>>> import numpy as np
>>> from numpy import linalg as LA
>>> np.set_printoptions(precision=2, suppress=True, linewidth=200, sign=" ")
>>> E = np.load("layer13.npy")
>>> print(E)
[[-1.04  0.83  4.01]
 [ 0.81 -1.31 -3.5 ]
 [ 0.88  0.26 -0.23]
 [-0.66  0.6   1.43]
 [-1.49 -0.23 -0.15]
 [ 0.35 -1.39 -1.88]
 [-0.99  1.48  3.15]
 [ 1.34  0.19 -1.92]
 [-0.9  -0.02  1.11]
 [ 2.35  0.3  -1.5 ]
 [ 2.23  0.05 -1.4 ]
 [ 1.29 -0.18 -2.5 ]
 [ 0.39 -0.35 -1.25]
 [ 1.29 -0.47 -0.89]
 [ 0.41 -0.18 -2.52]
 [ 0.77 -1.53 -3.74]
 [-0.61 -0.51 -0.23]
 [ 1.15 -0.27 -0.46]
 [-0.11 -0.68 -1.56]
 [ 1.21 -0.1  -0.54]
 [ 2.4   0.43 -1.43]]
>>> idx = E[:, 0] > np.median(E[:, 0])
>>> r0 = E[idx].mean(axis=0) - E[~idx].mean(axis=0)
>>> print(round((((E - E.mean(axis=0)) @ r0 > 0) == idx).mean(), 2))
0.76
>>> print(idx.astype(int))
[ 0  1  1  0  0  0  0  1  0  1  1  1  0  1  0  0  0  1  0  1  1]
>>> vec = np.array([5, -2, -1])
>>> a = np.maximum(E @ vec, 0)
>>> print(np.tanh(E @ vec))
[-1.    1.    1.   -1.   -1.    1.   -1.    1.   -1.    1.    1.    1.    1.    1.    1.    1.   -0.95  1.    0.98  1.    1.  ]
>>> print(E.T @ a)
[ 162.95  -38.   -217.03]
>>> Xs = E - E.mean(axis=0)
>>> vecs = LA.svd(Xs)[2][:2]
>>> other = Xs - Xs @ vecs.T @ vecs
>>> print(np.round(np.cov(Xs @ vecs.T, rowvar=False), 2) + 0)
[[ 4.58  0.  ]
 [ 0.    0.9 ]]
>>> vec = np.array([1, 2, 0])
>>> rhs = E @ vec
>>> print(np.round(LA.solve(E.T @ E, E.T @ rhs), 2) + 0)
[ 1.  2.  0.]
>>> print(np.round(LA.lstsq(E, rhs)[0], 2) + 0)
[ 1.  2.  0.]
>>> rng = np.random.default_rng(493)
>>> rhs = rhs + 0.1 * rng.normal(size=21)
>>> print(rhs)
[ 0.76 -1.8   1.47  0.52 -2.09 -2.63  1.95  1.69 -0.94  2.91  2.54  0.88 -0.34  0.23  0.4  -2.24 -1.48  0.56 -1.55  1.13  3.27]
>>> beta, *_ = LA.lstsq(E, rhs)
>>> print([round(float(LA.norm(LA.solve(E.T @ E + lam * np.eye(3), E.T @ rhs))), 2) for lam in (0, 1, 10, 100)])
[2.31, 1.96, 1.18, 0.28]
>>> print(beta)
[ 1.    2.08 -0.02]
>>> print(round(LA.norm(rhs - E @ beta), 2))
0.54
>>> print(np.round(E.T @ (rhs - E @ beta), 2) + 0)
[ 0.  0.  0.]
>>> J = np.array([[2.0, -2.0, 0.0], [0.0, 3.0, -1.0], [0.0, 2.0, 2.0]])
>>> print(J)
[[ 2. -2.  0.]
 [ 0.  3. -1.]
 [ 0.  2.  2.]]
>>> other = np.array([[6, 3], [-9, 6]])
>>> C = np.kron(other, J)
>>> print(C)
[[ 12. -12.   0.   6.  -6.   0.]
 [  0.  18.  -6.   0.   9.  -3.]
 [  0.  12.  12.   0.   6.   6.]
 [-18.  18.  -0.  12. -12.   0.]
 [ -0. -27.   9.   0.  18.  -6.]
 [ -0. -18. -18.   0.  12.  12.]]
>>> print(LA.matrix_rank(C))
6
>>> print(C.shape)
(6, 6)
>>> print(np.round(LA.norm(C, 2), 2), round(LA.norm(other, 2) * LA.norm(J, 2), 2))
49.0 49.0
